In [1]: import numpy as np

In [2]: np.set_printoptions(suppress=True, linewidth=200)

In [3]: f = np.array([3, 2, 0])

In [4]: mat = np.array([np.roll(f, i) for i in range(3)])

In [5]: print(mat)
[[3 2 0]
 [0 3 2]
 [2 0 3]]

In [6]: print((mat @ mat)[0])
[ 9 12  4]

In [7]: print(mat @ (-1.0) ** np.arange(3))
[ 1. -1.  5.]

In [8]: print(np.round(np.fft.fft(mat[0]), 2))
[5.+0.j   2.-1.73j 2.+1.73j]

In [9]: print(np.allclose(mat @ mat.T, mat.T @ mat))
True

In [10]: f = np.array([3, 3, 2])

In [11]: M2 = mat + np.outer(f, np.eye(3)[1])

In [12]: print(M2)
[[3. 5. 0.]
 [0. 6. 2.]
 [2. 2. 3.]]

In [13]: def softmax(z):
    ...:     e = np.exp(z - z.max(axis=-1, keepdims=True))
    ...:     return e / e.sum(axis=-1, keepdims=True)
    ...: 

In [14]: print(np.round(softmax(10 * mat[1]), 2) + 0)
[0. 1. 0.]

In [15]: print(np.round(softmax(mat).sum(axis=1), 2))
[1. 1. 1.]

In [16]: print(np.round(softmax(mat[1] + 4), 2))
[0.04 0.71 0.26]

In [17]: att = mat @ mat.T / np.sqrt(3)

In [18]: print(np.round(softmax(att)[1] @ mat, 2))
[0.08 2.93 1.98]

In [19]: print(np.round(softmax(att), 2))
[[0.97 0.02 0.02]
 [0.02 0.97 0.02]
 [0.02 0.02 0.97]]

In [20]: print(np.round(softmax(att + np.triu(np.full(att.shape, -np.inf), 1)), 2))
[[1.   0.   0.  ]
 [0.02 0.98 0.  ]
 [0.02 0.02 0.97]]

In [21]: M2 = np.array([[0, 2], [2, 1], [0, 0]])

In [22]: print(np.einsum("ik,kj->ij", mat, M2))
[[4 8]
 [6 3]
 [0 4]]

In [23]: print(np.einsum("ik,kj->ji", mat, M2))
[[4 6 0]
 [8 3 4]]

In [24]: print(M2.T @ mat.T)
[[4 6 0]
 [8 3 4]]

In [25]: print(mat @ M2)
[[4 8]
 [6 3]
 [0 4]]

In [26]: print(np.vstack([mat, M2.T]).shape)
(5, 3)

In [27]: print(np.einsum("ij->j", mat))
[5 5 5]

In [28]: left, sigma, vt = np.linalg.svd(mat, full_matrices=False)

In [29]: print(sigma.round(2))
[5.   2.65 2.65]

In [30]: print(np.round(np.abs(vt[0]), 2))
[0.58 0.58 0.58]

In [31]: print(np.round(np.cumsum(sigma ** 2) / np.sum(sigma ** 2), 2))
[0.64 0.82 1.  ]

In [32]: print(round(float(np.sqrt((sigma ** 2).sum())), 2), np.round(np.linalg.norm(mat), 2))
6.24 6.24

In [33]: print(np.abs(left[:, 0]).round(6).argmax())
0

In [34]: print(np.round(sigma / sigma[0], 2))
[1.   0.53 0.53]

In [35]: arr = np.loadtxt("run19.csv", delimiter=",")

In [36]: print(arr.round(2))
[[ 0.15  1.98  0.28]
 [-1.94  0.21 -0.43]
 [ 0.45  0.24 -1.93]]

In [37]: print(round(np.linalg.norm(arr, 2), 2))
2.0

In [38]: print(np.round(np.linalg.norm(arr, axis=0), 2))
[2. 2. 2.]

In [39]: print(np.round(np.linalg.norm(arr[0] - arr[2]), 2))
2.83

In [40]: print(round(np.linalg.norm(arr) ** 2 / np.linalg.norm(arr, 2) ** 2, 2))
3.0

In [41]: M2 = arr / np.sqrt((arr ** 2).mean(axis=1, keepdims=True))

In [42]: print(M2[0].round(2))
[0.13 1.71 0.24]

In [43]: print(np.linalg.matrix_rank(arr - arr.mean(axis=1, keepdims=True)))
2

In [44]: print(np.round(np.sort(np.abs(np.linalg.eigvals(arr))), 2))
[2. 2. 2.]

In [45]: print(np.allclose(arr @ arr.T, arr.T @ arr))
True

In [46]: print(np.round(arr @ arr, 2))
[[-3.69  0.77 -1.33]
 [-0.88 -3.9   0.2 ]
 [-1.26  0.48  3.77]]

In [47]: left, sigma, vt = np.linalg.svd(arr, full_matrices=False)

In [48]: print(round(np.sqrt((sigma ** 2).sum()), 2), np.round(np.linalg.norm(arr), 2))
3.46 3.46

In [49]: print(np.round(np.cumsum(sigma ** 2) / np.sum(sigma ** 2), 2))
[0.33 0.67 1.  ]

In [50]: th = np.deg2rad(90)

In [51]: F = np.eye(4)

In [52]: F[np.ix_([3, 2], [3, 2])] = [[np.cos(th), -np.sin(th)], [np.sin(th), np.cos(th)]]

In [53]: print(F.round(2) + 0)
[[ 1.  0.  0.  0.]
 [ 0.  1.  0.  0.]
 [ 0.  0.  0.  1.]
 [ 0.  0. -1.  0.]]

In [54]: print(np.round(arr[:, 1] @ arr[:, 0], 2))
0.0

In [55]: print(np.round(arr @ arr.T, 2) + 0)
[[4. 0. 0.]
 [0. 4. 0.]
 [0. 0. 4.]]

In [56]: print(np.round(arr.T @ arr, 2) + 0)
[[4. 0. 0.]
 [0. 4. 0.]
 [0. 0. 4.]]

In [57]: print(np.round(np.linalg.pinv(arr), 2))
[[ 0.04 -0.49  0.11]
 [ 0.49  0.05  0.06]
 [ 0.07 -0.11 -0.48]]

In [58]: print(np.round(np.linalg.norm(arr, axis=0), 2))
[2. 2. 2.]

In [59]: J = np.load("sample3.npy")

In [60]: print(J)
[[4. 1. 1.]
 [1. 4. 1.]
 [1. 1. 4.]]

In [61]: x = np.array([5, 1, 5])

In [62]: a = np.maximum(J @ x, 0)

In [63]: print(J * (a > 1e-9)[:, None])
[[4. 1. 1.]
 [1. 4. 1.]
 [1. 1. 4.]]

In [64]: print(np.round(np.tanh(J @ x), 2))
[1. 1. 1.]

In [65]: print(J.T @ a)
[144. 108. 144.]

In [66]: print(np.maximum(J @ (3 * x), 0))
[78. 42. 78.]

In [67]: f, r1 = J[2], J[1]

In [68]: print(f @ f)
18.0

In [69]: p = (f @ r1) / (f @ f) * f

In [70]: print(round(float(np.linalg.norm(f + r1) ** 2 + np.linalg.norm(f - r1) ** 2), 2))
72.0

In [71]: print(np.outer(f, r1))
[[ 1.  4.  1.]
 [ 1.  4.  1.]
 [ 4. 16.  4.]]

In [72]: print(r1 - p)
[ 0.5  3.5 -1. ]

In [73]: print((r1 - p) @ f)
0.0

In [74]: q, Rm = np.linalg.qr(J)

In [75]: print(q.round(2))
[[-0.94  0.27 -0.19]
 [-0.24 -0.95 -0.19]
 [-0.24 -0.14  0.96]]

In [76]: print(np.round(q.T @ q, 2) + 0)
[[1. 0. 0.]
 [0. 1. 0.]
 [0. 0. 1.]]

In [77]: print(round(float(abs(Rm[0, 0])), 2), round(np.linalg.norm(J[:, 0]), 2))
4.24 4.24

In [78]: print(np.trace(q @ q.T))
3.0

In [79]: print(q.shape, Rm.shape)
(3, 3) (3, 3)

In [80]: print(np.round(q @ Rm, 2))
[[4. 1. 1.]
 [1. 4. 1.]
 [1. 1. 4.]]

In [81]: x = np.array([-4, -6, 2])

In [82]: rhs = q @ x

In [83]: c, lr = np.zeros(3), 1 / np.linalg.norm(q, 2) ** 2

In [84]: for i in range(25):
    ...:     c -= lr * q.T @ (q @ c - rhs)
    ...:     if i % 5 == 0: print(i, round(np.linalg.norm(q @ c - rhs), 2))
    ...: 
0 0.0
5 0.0
10 0.0
15 0.0
20 0.0

In [85]: print(c)
[-4. -6.  2.]

In [86]: print(np.round(np.linalg.cond(q), 2))
1.0

In [87]: M2 = J / np.linalg.norm(J, axis=1, keepdims=True)

In [88]: gram = M2 @ M2.T

In [89]: print(np.round(np.degrees(np.arccos(np.clip(gram[0, 2], -1, 1))), 2))
60.0

In [90]: print(gram[0].round(2))
[1.  0.5 0.5]

In [91]: print(gram.round(2))
[[1.  0.5 0.5]
 [0.5 1.  0.5]
 [0.5 0.5 1. ]]

In [92]: print(np.round(np.linalg.norm(M2, axis=1), 2))
[1. 1. 1.]

In [93]: print((np.abs(gram) > 0.9).astype(int))
[[1 0 0]
 [0 1 0]
 [0 0 1]]

In [94]: K = np.load("mat.npy")

In [95]: print(K)
[[ 2.98  2.03  2.96]
 [ 2.92  2.02  3.03]
 [ 3.09  1.99  3.  ]
 [ 2.87  2.01  3.  ]
 [ 2.98  2.03  2.93]
 [ 2.91  2.    2.9 ]
 [ 2.99  2.09  3.01]
 [ 2.03  0.96  0.07]
 [ 2.07  1.01  0.06]
 [ 1.93  0.95 -0.04]
 [ 1.97  0.93  0.02]
 [ 2.02  0.98 -0.08]
 [ 1.96  1.01  0.05]
 [ 1.98  1.01  0.01]
 [ 2.94  3.06  0.03]
 [ 3.07  3.02  0.05]
 [ 3.02  3.09  0.  ]
 [ 2.98  2.97  0.  ]
 [ 2.96  2.95 -0.04]
 [ 2.96  2.98 -0.02]
 [ 2.97  3.06 -0.05]]

In [96]: Z = K[[19, 6]].astype(float)

In [97]: for _ in range(3):
    ...:     lab = np.linalg.norm(K[:, None] - Z, axis=-1).argmin(axis=1)
    ...:     Z = np.array([K[lab == j].mean(axis=0) for j in range(2)])
    ...: 

In [98]: print(lab)
[1 1 1 1 1 1 1 0 0 0 0 0 0 0 0 0 0 0 0 0 0]

In [99]: print(np.round(Z[1] - Z[0], 2))
[0.47 0.03 2.97]

In [100]: print(np.abs(Z[1] - Z[0]).argmax())
2

In [101]: print(np.bincount(lab))
[14  7]

In [102]: print(Z.round(2) + 0)
[[2.49 2.   0.  ]
 [2.96 2.02 2.98]]

In [103]: f, r1 = K[8], K[2]

In [104]: print(round(float(f @ f), 2))
5.31

In [105]: p = (f @ r1) / (f @ f) * f

In [106]: print(np.round((r1 - p) @ f, 2))
0.0

In [107]: print(np.round(np.outer(f, r1), 2))
[[6.4  4.12 6.21]
 [3.12 2.01 3.03]
 [0.19 0.12 0.18]]

In [108]: print(np.round(r1 - p, 2))
[-0.26  0.36  2.9 ]

In [109]: print(round(np.linalg.norm(f + r1) ** 2 + np.linalg.norm(f - r1) ** 2, 2))
55.63

In [110]: print(np.round(np.linalg.norm(K, "nuc"), 2))
24.3

In [111]: print(np.linalg.norm(K, axis=1).argmax())
2

In [112]: print(np.round(np.linalg.norm(K[7] - K[0]), 2))
3.22

In [113]: print(round(float(K[7] @ K[0]), 2))
8.21

In [114]: print(round(np.linalg.norm(K, 2), 2))
16.54

In [115]: np.linalg.norm(K, axis=2)
AxisError: axis 2 is out of bounds for array of dimension 2


In [116]: print(np.round(np.linalg.norm(K, 1), 2), round(np.linalg.norm(K, np.inf), 2))
55.6 8.09

In [117]: data = np.load("w.npy")

In [118]: print(data)
[[ 1 -2  4]
 [ 1 -1  1]
 [ 1  0  0]
 [ 1  1  1]]

In [119]: proj = data @ np.linalg.solve(data.T @ data, data.T)

In [120]: print(np.round(np.diag(proj), 2))
[0.95 0.55 0.55 0.95]

In [121]: print(round(float(np.trace(proj)), 2))
3.0

In [122]: print(np.round(proj @ data[:, 1], 2) + 0)
[-2. -1.  0.  1.]

In [123]: x = np.array([3, 6, 0])

In [124]: a = np.maximum(data @ x, 0)

In [125]: print(a)
[0 0 3 9]

In [126]: print(np.maximum(data @ (3 * x), 0))
[ 0  0  9 27]

In [127]: print(data * (a > 1e-9)[:, None])
[[0 0 0]
 [0 0 0]
 [1 0 0]
 [1 1 1]]

In [128]: print(np.round(np.tanh(data @ x), 2))
[-1. -1.  1.  1.]

In [129]: print(np.flatnonzero(a > 1e-9))
[2 3]
